>>> import numpy as np
>>> import numpy.linalg as la
>>> np.set_printoptions(precision=2, suppress=True, linewidth=160, legacy="1.25")
>>> def tidy(a):
...     return np.round(a, 2) + 0
... 
>>> r0 = np.array([1, 2, 1, 1, 2])
>>> J = -1 * np.eye(5) + np.outer(r0, r0)
>>> J
array([[0., 2., 1., 1., 2.],
       [2., 3., 2., 2., 4.],
       [1., 2., 0., 1., 2.],
       [1., 2., 1., 0., 2.],
       [2., 4., 2., 2., 3.]])
>>> rng = np.random.default_rng(400)
>>> labels = rng.permutation(5)
>>> labels
array([3, 2, 4, 0, 1])
>>> A2 = J[labels][:, labels]
>>> tidy(la.det(A2)), tidy(la.det(J[labels]))
(10.0, -10.0)
>>> A2
array([[0., 1., 2., 1., 2.],
       [1., 0., 2., 1., 2.],
       [2., 2., 3., 2., 4.],
       [1., 1., 2., 0., 2.],
       [2., 2., 4., 2., 3.]])
>>> tidy(np.sort(np.abs(la.eigvals(A2))))
array([ 1.,  1.,  1.,  1., 10.])
>>> Uu, sigma = la.svd(J)
Traceback (most recent call last):
  File "<python-input-14>", line 1, in <module>
    Uu, sigma = la.svd(J)
    ^^^^^^^^^
ValueError: too many values to unpack (expected 2)
>>> Uu, sigma, vt = la.svd(J, full_matrices=False)
>>> tidy(np.cumsum(sigma ** 2) / np.sum(sigma ** 2))
array([0.96, 0.97, 0.98, 0.99, 1.  ])
>>> tidy(Uu.T @ Uu)
array([[1., 0., 0., 0., 0.],
       [0., 1., 0., 0., 0.],
       [0., 0., 1., 0., 0.],
       [0., 0., 0., 1., 0.],
       [0., 0., 0., 0., 1.]])
>>> tidy(sigma)
array([10.,  1.,  1.,  1.,  1.])
>>> tidy(np.abs(vt[0]))
array([0.3, 0.6, 0.3, 0.3, 0.6])
>>> tidy(np.sqrt((sigma ** 2).sum())), tidy(la.norm(J))
(10.2, 10.2)
>>> ev, evecs = la.eigh(J)
>>> tidy(ev)
array([-1., -1., -1., -1., 10.])
>>> tidy(la.eigvalsh(J + 5 * np.eye(5)))
array([ 4.,  4.,  4.,  4., 15.])
>>> np.unique(ev.round(6) + 0, return_counts=True)[1]
array([4, 1])
>>> tidy(evecs.T @ J @ evecs)
array([[-1.,  0.,  0.,  0.,  0.],
       [ 0., -1.,  0.,  0.,  0.],
       [ 0.,  0., -1.,  0.,  0.],
       [ 0.,  0.,  0., -1.,  0.],
       [ 0.,  0.,  0.,  0., 10.]])
>>> tidy(la.svd(J, compute_uv=False))
array([10.,  1.,  1.,  1.,  1.])
>>> (ev > 1e-8).sum(), (ev < -1e-8).sum()
(1, 4)
>>> r0 = np.array([6, 9, 7, 8, 1, 6, 7, 5])
>>> arr = np.array([np.roll(r0, i) for i in range(8)])
>>> arr
array([[6, 9, 7, 8, 1, 6, 7, 5],
       [5, 6, 9, 7, 8, 1, 6, 7],
       [7, 5, 6, 9, 7, 8, 1, 6],
       [6, 7, 5, 6, 9, 7, 8, 1],
       [1, 6, 7, 5, 6, 9, 7, 8],
       [8, 1, 6, 7, 5, 6, 9, 7],
       [7, 8, 1, 6, 7, 5, 6, 9],
       [9, 7, 8, 1, 6, 7, 5, 6]])
>>> tidy(np.fft.fft(arr[0]))
array([49.+0.j  ,  5.-4.24j, -7.-2.j  ,  5.-4.24j, -7.+0.j  ,  5.+4.24j, -7.+2.j  ,  5.+4.24j])
>>> np.allclose(arr @ arr.T, arr.T @ arr)
True
>>> arr @ (-1.0) ** np.arange(8)
array([-7.,  7., -7.,  7., -7.,  7., -7.,  7.])
>>> K = np.load("data.npy")
>>> tidy(K)
array([[-1.1 , -0.6 , -0.76, -0.26, -0.01,  0.53, -0.3 , -1.19],
       [ 0.81, -1.2 , -0.33, -0.75, -0.34, -0.36, -0.94,  0.32],
       [ 0.23, -1.14, -0.21,  1.44, -0.1 , -0.23,  0.67, -0.1 ],
       [ 0.75,  0.41, -1.42, -0.37,  0.62, -0.36,  0.73, -0.26],
       [ 0.46, -0.16,  0.99, -0.52, -0.09, -0.71,  0.54, -1.3 ],
       [-0.17,  0.63, -0.29,  0.75, -0.08, -1.26, -1.08, -0.42],
       [ 1.04,  0.21,  0.21,  0.55,  0.63,  1.07, -0.75, -0.66],
       [ 0.46,  0.5 , -0.38,  0.12, -1.75,  0.43,  0.15, -0.29]])
>>> q, R = la.qr(K)
>>> abs(R[0, 0]), tidy(la.norm(K[:, 0]))
(2.0, 2.0)
>>> tidy(np.trace(q @ q.T))
8.0
>>> F = np.array([[1.0, 3.0, 1.0, 0.0, 3.0, 0.0, 0.0, 0.0],
...     [3.0, 3.0, 0.0, 3.0, 0.0, 2.0, 0.0, 0.0],
...     [2.0, 3.0, 1.0, 3.0, 1.0, 0.0, 0.0, 0.0],
...     [1.0, 2.0, 1.0, 0.0, 1.0, 3.0, 0.0, 0.0],
...     [2.0, 0.0, 3.0, 0.0, 3.0, 2.0, 0.0, 0.0],
...     [3.0, 0.0, 1.0, 2.0, 3.0, 1.0, 0.0, 0.0],
...     [0.0, 0.0, 0.0, 0.0, 0.0, 0.0, 8.0, -3.0],
...     [0.0, 0.0, 0.0, 0.0, 0.0, 0.0, -4.0, -7.0]])
>>> F
array([[ 1.,  3.,  1.,  0.,  3.,  0.,  0.,  0.],
       [ 3.,  3.,  0.,  3.,  0.,  2.,  0.,  0.],
       [ 2.,  3.,  1.,  3.,  1.,  0.,  0.,  0.],
       [ 1.,  2.,  1.,  0.,  1.,  3.,  0.,  0.],
       [ 2.,  0.,  3.,  0.,  3.,  2.,  0.,  0.],
       [ 3.,  0.,  1.,  2.,  3.,  1.,  0.,  0.],
       [ 0.,  0.,  0.,  0.,  0.,  0.,  8., -3.],
       [ 0.,  0.,  0.,  0.,  0.,  0., -4., -7.]])
>>> th = np.radians(135)
>>> R = np.eye(8)
>>> R[6, 6] = R[4, 4] = np.cos(th)
>>> R[6, 4], R[4, 6] = -np.sin(th), np.sin(th)
>>> tidy(R)
array([[ 1.  ,  0.  ,  0.  ,  0.  ,  0.  ,  0.  ,  0.  ,  0.  ],
       [ 0.  ,  1.  ,  0.  ,  0.  ,  0.  ,  0.  ,  0.  ,  0.  ],
       [ 0.  ,  0.  ,  1.  ,  0.  ,  0.  ,  0.  ,  0.  ,  0.  ],
       [ 0.  ,  0.  ,  0.  ,  1.  ,  0.  ,  0.  ,  0.  ,  0.  ],
       [ 0.  ,  0.  ,  0.  ,  0.  , -0.71,  0.  ,  0.71,  0.  ],
       [ 0.  ,  0.  ,  0.  ,  0.  ,  0.  ,  1.  ,  0.  ,  0.  ],
       [ 0.  ,  0.  ,  0.  ,  0.  , -0.71,  0.  , -0.71,  0.  ],
       [ 0.  ,  0.  ,  0.  ,  0.  ,  0.  ,  0.  ,  0.  ,  1.  ]])
>>> A2 = F @ R.T
>>> tidy(la.det(R)), tidy(np.trace(R))
(1.0, 4.59)
>>> tidy(np.abs(A2 - F).max(axis=0))
array([ 0.  ,  0.  ,  0.  ,  0.  ,  5.66,  0.  , 13.66,  0.  ])
>>> tidy(la.svd(F, compute_uv=False)), tidy(la.svd(A2, compute_uv=False))
(array([9.76, 8.98, 7.57, 4.87, 3.21, 3.13, 1.33, 0.39]), array([9.76, 8.98, 7.57, 4.87, 3.21, 3.13, 1.33, 0.39]))
>>> np.allclose(F @ F.T, A2 @ A2.T)
True
>>> np.allclose(la.norm(F, axis=1), la.norm(A2, axis=1))
True
